$ ipython --no-banner

In [1]: import numpy as np

In [2]: import numpy.linalg as la

In [3]: np.set_printoptions(precision=2, suppress=True, linewidth=140, legacy="1.25")

In [4]: X = np.load("sample0.npy")

In [5]: print(X)
[[-1.  1.  0.  1.  2.  0.  0.  0.]
 [ 1.  2.  0. -1. -2.  1.  0.  0.]
 [ 2.  0. -2.  0.  0. -1.  0.  0.]
 [-1.  1. -2. -1.  1.  1.  0.  0.]
 [ 2.  2.  0. -1.  1.  1.  0.  0.]
 [ 1.  0.  0.  1.  1. -1.  0.  0.]
 [ 0.  0.  0.  0.  0.  0. -1.  0.]
 [ 0.  0.  0.  0.  0.  0. -2.  0.]]

In [6]: blk = np.stack([X, 4 * X, X[::-1]])

In [7]: print(blk.shape)
(3, 8, 8)

In [8]: print(la.matrix_rank(blk))
[7 7 7]

In [9]: print((blk @ X.T).shape)
(3, 8, 8)

In [10]: print(la.det(blk))
[0. 0. 0.]

In [11]: print(np.einsum("bij,cij->bc", blk, blk))
[[ 56. 224.  12.]
 [224. 896.  48.]
 [ 12.  48.  56.]]

In [12]: print(la.matrix_rank(blk.reshape(3, -1)))
2

In [13]: U, sv, Vt = la.svd(X)

In [14]: print(np.argmax(sv[:-1] / (sv[1:] + 1e-6)) + 1)
7

In [15]: other = U[:, :7] @ np.diag(sv[:7]) @ Vt[:7]

In [16]: print(la.matrix_rank(other))
7

In [17]: print(round(float(la.norm(X - other) / la.norm(X)), 2))
0.0

In [18]: print(la.matrix_rank(X, rtol=0.05))
6

In [19]: print(np.round(np.abs(X - other).max(), 2))
0.0

In [20]: print(np.sort(la.eigvals(X).real))
[-3.12 -1.52 -1.52 -1.   -0.03  0.    2.09  2.09]

In [21]: print((la.matrix_power((X != 0) + (X.T != 0) + np.eye(8), 8) > 0).astype(int))
[[1 1 1 1 1 1 0 0]
 [1 1 1 1 1 1 0 0]
 [1 1 1 1 1 1 0 0]
 [1 1 1 1 1 1 0 0]
 [1 1 1 1 1 1 0 0]
 [1 1 1 1 1 1 0 0]
 [0 0 0 0 0 0 1 1]
 [0 0 0 0 0 0 1 1]]

In [22]: print(X @ X)
[[ 5.  6. -2. -5. -1.  4.  0.  0.]
 [-1.  0.  2.  3. -4. -2.  0.  0.]
 [-7.  2.  4.  1.  3.  3.  0.  0.]
 [ 2.  2.  6. -1. -3.  2.  0.  0.]
 [ 4.  7.  2.  1.  1.  1.  0.  0.]
 [-1.  4. -2. -2.  3.  3.  0.  0.]
 [ 0.  0.  0.  0.  0.  0.  1.  0.]
 [ 0.  0.  0.  0.  0.  0.  2.  0.]]

In [23]: print(np.flatnonzero(la.matrix_power((X != 0) + (X.T != 0) + np.eye(8), 8)[5]))
[0 1 2 3 4 5]
